>>> import numpy as np
>>> np.set_printoptions(suppress=True, linewidth=120)
>>> f = np.array([6, 4, -3, 7])
>>> g = np.array([-2, -1, 1, 1])
>>> J = np.outer(f, g)
>>> J
array([[-12,  -6,   6,   6],
       [ -8,  -4,   4,   4],
       [  6,   3,  -3,  -3],
       [-14,  -7,   7,   7]])
>>> Uu, sig, VT = np.linalg.svd(J)
>>> vecs = VT[:(sig > 1e-8).sum()]
>>> rng = np.random.default_rng(942695)
>>> vec = J[1] + 4 * J[0] + rng.integers(2) * np.eye(4)[3]
>>> vec
array([-56., -28.,  28.,  28.])
>>> np.allclose(vecs.T @ vecs @ vec, vec)
True
>>> A2 = J[0, 0] * J[1:] - np.outer(J[1:, 0], J[0])
>>> A2
array([[0, 0, 0, 0],
       [0, 0, 0, 0],
       [0, 0, 0, 0]])
>>> np.round(J[:, 0] / J[0, 0], 3)
array([ 1.   ,  0.667, -0.5  ,  1.167])
>>> proj = np.triu(np.array([[-2, -2, 2, -2], [-3, 0, -1, 0], [1, 1, 2, -3], [3, 2, 0, -1]]), 1) + np.eye(4)
>>> A2 = proj @ J @ np.linalg.inv(proj)
>>> np.round(np.poly(A2), 3) + 0
array([ 1., 12.,  0.,  0.,  0.])
>>> W0 = np.loadtxt("a.csv", delimiter=",")
>>> W0
array([[-11.685,  -2.9  ,   1.4  ],
       [  4.991,   1.2  ,   0.7  ],
       [  5.874,   1.5  ,   0.3  ],
       [ -6.874,  -1.7  ,   1.   ],
       [ -1.549,  -0.4  ,   1.1  ],
       [  0.817,   0.2  ,   0.   ],
       [ -1.94 ,  -0.5  ,   1.2  ],
       [  6.624,   1.7  ,   0.2  ],
       [ -0.812,  -0.2  ,   1.4  ],
       [  2.116,   0.5  ,   1.8  ]])
>>> cen = W0 - W0.mean(axis=0)
>>> Uu, sig, VT = np.linalg.svd(cen, full_matrices=False)
>>> np.abs(Uu[:, 0]).argmax()
np.int64(0)
>>> sig.round(3)
array([17.829,  1.519,  0.071])
>>> np.abs(VT[0]).argmax()
np.int64(0)
>>> print(np.round(sig ** 2 / (sig ** 2).sum(), 3) + 0)
[0.993 0.007 0.   ]
>>> np.round(VT[0] * np.sign(VT[0, np.abs(VT[0]).argmax()]), 3)
array([ 0.969,  0.242, -0.052])
>>> np.searchsorted(np.cumsum(sig ** 2) / (sig ** 2).sum(), 0.9) + 1
np.int64(1)
>>> np.round(np.abs(VT[-1]), 3)
array([0.241, 0.97 , 0.027])
>>> np.linalg.matrix_rank(cen)
np.int64(3)
>>> round((sig ** 2).sum() ** 2 / (sig ** 4).sum(), 3)
np.float64(1.015)
>>> E = np.load("run2.npy")
>>> E.round(3)
array([[ 0.   ,  0.911,  0.411],
       [-0.486, -0.36 ,  0.797],
       [ 0.874, -0.2  ,  0.443]])
>>> A2 = np.linalg.inv(E)
>>> np.round(np.linalg.inv(A2), 3) + 0
array([[ 0.   ,  0.911,  0.411],
       [-0.486, -0.36 ,  0.797],
       [ 0.874, -0.2  ,  0.443]])
>>> np.round(E @ A2, 3) + 0
array([[1., 0., 0.],
       [0., 1., 0.],
       [0., 0., 1.]])
>>> (np.abs(A2) > 1e-9).astype(int)
array([[0, 1, 1],
       [1, 1, 1],
       [1, 1, 1]])
>>> A2.round(3) + 0
array([[ 0.   , -0.486,  0.874],
       [ 0.911, -0.36 , -0.2  ],
       [ 0.411,  0.797,  0.443]])
>>> np.allclose(A2, E.T)
True
>>> round(np.linalg.cond(E), 3)
np.float64(1.0)
>>> vec = np.array([1, 3, 4])
>>> y = E @ vec
>>> y.round(3)
array([4.38 , 1.623, 2.045])
>>> np.round(np.linalg.solve(E, 3 * y), 3)
array([ 3.,  9., 12.])
>>> np.round(np.linalg.solve(E, E[:, 0]), 3) + 0
array([1., 0., 0.])
>>> data = np.loadtxt("test3.csv", delimiter=",")
>>> data
array([[-2.767, -0.658,  0.954],
       [-1.203,  2.077,  1.8  ],
       [-2.571, -0.625, -1.414],
       [-1.611, -0.864, -2.379],
       [-2.754, -1.118,  0.406],
       [ 0.372, -2.96 , -0.313],
       [ 2.118, -0.678,  2.014],
       [-0.732, -1.86 ,  2.237],
       [-2.59 , -0.32 ,  1.48 ],
       [ 2.693,  1.285, -0.311],
       [ 1.137, -1.629, -2.248],
       [-1.488,  2.602,  0.124],
       [ 0.978, -0.116,  2.834],
       [ 2.53 , -1.416, -0.772],
       [-1.248, -2.719, -0.227],
       [-2.41 , -1.021,  1.466],
       [ 1.773,  2.236,  0.926],
       [-2.889, -0.324,  0.74 ],
       [-0.868, -2.246,  1.789],
       [-2.961,  0.162, -0.457],
       [-2.915, -0.691, -0.158],
       [-1.65 , -0.631, -2.425],
       [-2.93 ,  0.307, -0.566],
       [ 0.993, -1.612,  2.327],
       [ 2.504, -1.585, -0.463],
       [ 0.583, -2.83 , -0.808]])
>>> W2 = data[[22, 4]].astype(float)
>>> for _ in range(5):
...     idx = np.linalg.norm(data[:, None] - W2, axis=-1).argmin(axis=1)
...     W2 = np.array([data[idx == j].mean(axis=0) for j in range(2)])
... 
>>> idx
array([0, 0, 0, 0, 0, 1, 1, 1, 0, 1, 1, 0, 1, 1, 1, 0, 1, 0, 1, 0, 0, 0, 0, 1, 1, 1])
>>> np.round(W2[1] - W2[0], 3)
array([ 3.352, -1.156,  0.57 ])
>>> Uu, sig, VT = np.linalg.svd(data, full_matrices=False)
>>> Uu.shape, sig.shape, VT.shape
((26, 3), (3,), (3, 3))
>>> np.abs(Uu[:, 0]).round(6).argmax()
np.int64(20)
>>> print(sig.round(3))
[10.607  8.095  7.482]
>>> np.round(VT @ VT.T, 3) + 0
array([[1., 0., 0.],
       [0., 1., 0.],
       [0., 0., 1.]])
>>> np.round(sig / sig[0], 3)
array([1.   , 0.763, 0.705])
>>> np.round(Uu.T @ Uu, 3) + 0
array([[1., 0., 0.],
       [0., 1., 0.],
       [0., 0., 1.]])
>>> print(round(np.sqrt((sig ** 2).sum()), 3), round(np.linalg.norm(data), 3))
15.297 15.297
